$ python -q
>>> import numpy as np
>>> np.set_printoptions(precision=1, suppress=True, linewidth=140, floatmode="fixed")
>>> E = np.load("mat.npy")
>>> E
array([[  7.3,   6.7,  11.4],
       [  1.7,   6.6,   5.3],
       [ -0.9,   2.5,   2.2],
       [ 10.1,  13.9,  15.0],
       [  6.4,  10.2,  10.7],
       [  1.9,   3.9,   5.3],
       [ -6.6,  -1.8,  -4.4],
       [ 14.5,  16.0,  19.9],
       [ 17.6,  19.7,  23.6],
       [  4.2,   7.3,   8.1],
       [ 16.6,  20.6,  22.6],
       [ 12.4,  15.9,  17.7],
       [ 15.2,  15.8,  20.7],
       [  4.7,   9.0,   8.8],
       [-17.4, -11.4, -16.9],
       [  4.7,   7.1,   8.7],
       [  4.1,   7.5,   8.0],
       [ -9.2,  -2.4,  -7.2],
       [  8.9,  11.1,  13.5],
       [  5.5,   9.5,   9.7],
       [ 12.8,  13.7,  17.9],
       [ -6.8,  -1.1,  -4.5],
       [  1.3,   8.0,   5.0],
       [ 14.3,  15.3,  19.7],
       [ -5.0,  -0.4,  -2.5],
       [ 10.1,  12.8,  14.9]])
>>> dist = np.linalg.norm(E[:, None] - E[None], axis=-1)
>>> np.linalg.matrix_rank(dist ** 2)
np.int64(5)
>>> dist[:5, :5]
array([[ 0.0,  8.3, 13.0,  8.5,  3.7],
       [ 8.3,  0.0,  5.8, 14.8,  8.0],
       [13.0,  5.8,  0.0, 20.4, 13.6],
       [ 8.5, 14.8, 20.4,  0.0,  6.8],
       [ 3.7,  8.0, 13.6,  6.8,  0.0]])
>>> dist.shape
(26, 26)
>>> dist.mean(axis=1).argmax()
np.int64(14)
>>> dist[24].round(6).argsort(kind="stable")[:4]
array([24, 21,  6, 17])
>>> lab = E[:, 1] > np.median(E[:, 1])
>>> r0 = E[lab].mean(axis=0) - E[~lab].mean(axis=0)
>>> ((E - E.mean(axis=0)) @ r0 > 0).astype(int)
array([1, 0, 0, 1, 1, 0, 0, 1, 1, 0, 1, 1, 1, 1, 0, 0, 0, 0, 1, 1, 1, 0, 0, 1, 0, 1])
>>> r0
array([13.1, 11.6, 15.1])
>>> lab.astype(int)
array([0, 0, 0, 1, 1, 0, 0, 1, 1, 0, 1, 1, 1, 1, 0, 0, 0, 0, 1, 1, 1, 0, 0, 1, 0, 1])
>>> np.argsort(-np.abs(r0).round(6), kind="stable")
array([2, 0, 1])
>>> cov = np.cov(E, rowvar=False)
>>> np.polyfit(E[:, 2], E[:, 1], 1)
array([0.7, 1.7])
>>> np.median(E, axis=0)
array([5.1, 8.5, 9.2])
>>> cov.shape
(3, 3)
>>> E.std(axis=0)
array([8.6, 7.4, 9.9])
>>> np.argsort(-E.std(axis=0).round(6), kind="stable")
array([2, 0, 1])
>>> arr = np.array([[3.0, -1.0], [-1.0, 3.0]])
>>> ev, evecs = np.linalg.eigh(arr)
>>> np.unique(ev.round(6) + 0, return_counts=True)[1]
array([1, 1])
>>> np.linalg.eigvalsh(arr + -3 * np.eye(2))
array([-1.0,  1.0])
>>> x0 = np.ones(2)
>>> for _ in range(6):
...     x0 = arr @ x0
...     x0 /= np.linalg.norm(x0)
...     print(round(x0 @ arr @ x0, 1))
... 
2.0
2.0
2.0
2.0
2.0
2.0
>>> x0
array([0.7, 0.7])
>>> Lm = np.linalg.cholesky(arr)
>>> np.diag(Lm) ** 2
array([3.0, 2.7])
>>> np.linalg.eigvalsh(arr).min() > 0
np.True_
>>> Lm @ Lm.T
array([[ 3.0, -1.0],
       [-1.0,  3.0]])
>>> print(arr / np.sqrt(np.outer(np.diag(arr), np.diag(arr))))
[[ 1.0 -0.3]
 [-0.3  1.0]]
>>> x0 = np.array([1, -3])
>>> target = arr @ x0
>>> c, lr = np.zeros(2), 1 / np.linalg.norm(arr, 2) ** 2
>>> for i in range(4):
...     c -= lr * arr.T @ (arr @ c - target)
...     if i % 1 == 0: print(i, round(np.linalg.norm(arr @ c - target), 1))
... 
0 2.1
1 1.6
2 1.2
3 0.9
>>> print(c)
[ 1.3 -2.7]
>>> print(np.round(np.linalg.cond(arr), 1))
2.0
>>> X = np.loadtxt("a.csv", delimiter=",")
>>> X
array([[ 0.9,  0.1,  0.2],
       [ 0.1,  0.7, -0.4],
       [ 0.2, -0.4,  0.4]])
>>> ev, evecs = np.linalg.eigh(X)
>>> x0 = np.array([2, 3, 2])
>>> evecs * np.abs(ev) @ evecs.T
array([[ 0.9,  0.1,  0.2],
       [ 0.1,  0.7, -0.4],
       [ 0.2, -0.4,  0.4]])
>>> np.round(np.abs(X).sum(axis=1).max(), 1), np.round(np.abs(ev).max(), 1)
(np.float64(1.3), np.float64(1.0))
>>> np.linalg.eigvalsh(X[1:, 1:])
array([0.1, 1.0])
>>> evecs * np.maximum(ev, 0) @ evecs.T
array([[ 0.9,  0.1,  0.2],
       [ 0.1,  0.7, -0.4],
       [ 0.2, -0.4,  0.4]])
>>> np.round(x0 @ X @ x0 / (x0 @ x0), 1), round(ev[0], 1), np.round(ev[-1], 1)
(np.float64(0.6), np.float64(-0.0), np.float64(1.0))
>>> r = np.linalg.matrix_rank(X)
>>> r
np.int64(2)
>>> ns = np.linalg.svd(X)[2][r:].T
>>> np.linalg.matrix_rank(X.T @ X), np.linalg.matrix_rank(X @ X.T)
(np.int64(2), np.int64(2))
>>> [int(np.linalg.matrix_rank(X[:, :j + 1])) for j in range(3)]
[1, 2, 2]
>>> ns[:, 0] / ns[np.abs(ns[:, 0]).round(6).argmax(), 0]
array([-0.3,  0.7,  1.0])
>>> rng = np.random.default_rng(951606)
>>> lab = rng.permutation(3)
>>> lab
array([2, 0, 1])
>>> Y = X[lab][:, lab]
>>> round(float(np.trace(Y)), 1)
2.0
>>> np.round(np.linalg.det(Y), 1), round(np.linalg.det(X[lab]), 1)
(np.float64(0.0), np.float64(-0.0))
>>> np.allclose(Y, X)
False
>>> ev, evecs = np.linalg.eigh(X)
>>> (ev > 1e-8).sum(), (ev < -1e-8).sum()
(np.int64(2), np.int64(0))
>>> round(float(ev.sum()), 1), round(np.trace(X), 1)
(2.0, np.float64(2.0))
>>> print(np.round(evecs.T @ evecs, 1) + 0)
[[1.0 0.0 0.0]
 [0.0 1.0 0.0]
 [0.0 0.0 1.0]]
>>> np.linalg.eigvalsh(X + -3 * np.eye(3))
array([-3.0, -2.0, -2.0])
>>> np.unique(ev.round(6) + 0, return_counts=True)[1]
array([1, 2])
>>> np.linalg.matrix_rank(X, rtol=0.1)
np.int64(2)
>>> np.linalg.cond(X) > 100
np.True_
>>> m1 = np.maximum(np.array([[1],
...     [-3],
...     [3],
...     [-2],
...     [-3],
...     [1],
...     [1],
...     [-2],
...     [0],
...     [1],
...     [0],
...     [1],
...     [2],
...     [2],
...     [-2]]) @ np.array([[4, 2, 1]]) + np.array([2, 2, -1]), 0)
>>> m1
array([[ 6,  4,  0],
       [ 0,  0,  0],
       [14,  8,  2],
       [ 0,  0,  0],
       [ 0,  0,  0],
       [ 6,  4,  0],
       [ 6,  4,  0],
       [ 0,  0,  0],
       [ 2,  2,  0],
       [ 6,  4,  0],
       [ 2,  2,  0],
       [ 6,  4,  0],
       [10,  6,  1],
       [10,  6,  1],
       [ 0,  0,  0]])
>>> basis = m1[[3, 10]].astype(float)
>>> for _ in range(6):
...     lab = np.linalg.norm(m1[:, None] - basis, axis=-1).argmin(axis=1)
...     basis = np.array([m1[lab == j].mean(axis=0) for j in range(2)])
... 
>>> lab
array([1, 0, 1, 0, 0, 1, 1, 0, 0, 1, 0, 1, 1, 1, 0])
>>> np.abs(basis[1] - basis[0]).argmax()
np.int64(0)
>>> basis[1] - basis[0]
array([7.4, 4.4, 0.5])
>>> Y = np.c_[m1[:, :1] @ np.array([[5]]), np.array([-3, 3, -1, -1, 2, 0, 2, 2, 0, -1, 2, -2, 3, 3, 1])]
>>> Y
array([[30, -3],
       [ 0,  3],
       [70, -1],
       [ 0, -1],
       [ 0,  2],
       [30,  0],
       [30,  2],
       [ 0,  2],
       [10,  0],
       [30, -1],
       [10,  2],
       [30, -2],
       [50,  3],
       [50,  3],
       [ 0,  1]])
>>> np.linalg.matrix_rank(Y)
np.int64(2)
>>> np.round(np.linalg.norm(Y - m1 @ np.linalg.lstsq(m1, Y)[0], axis=0), 1) + 0
array([0.0, 7.4])
>>> np.linalg.matrix_rank(np.c_[m1, Y])
np.int64(4)
>>> np.unique(X.round(6), axis=0).shape
(3, 3)
>>> print(np.allclose(X[:-1].T @ np.linalg.lstsq(X[:-1].T, X[-1])[0], X[-1]))
True
>>> np.linalg.lstsq(X[:-1].T, X[-1])[2]
np.int32(2)
>>> np.round(np.trace(np.linalg.pinv(X) @ X), 1)
np.float64(2.0)
>>> X @ np.linalg.pinv(X) @ X
array([[ 0.9,  0.1,  0.2],
       [ 0.1,  0.7, -0.4],
       [ 0.2, -0.4,  0.4]])
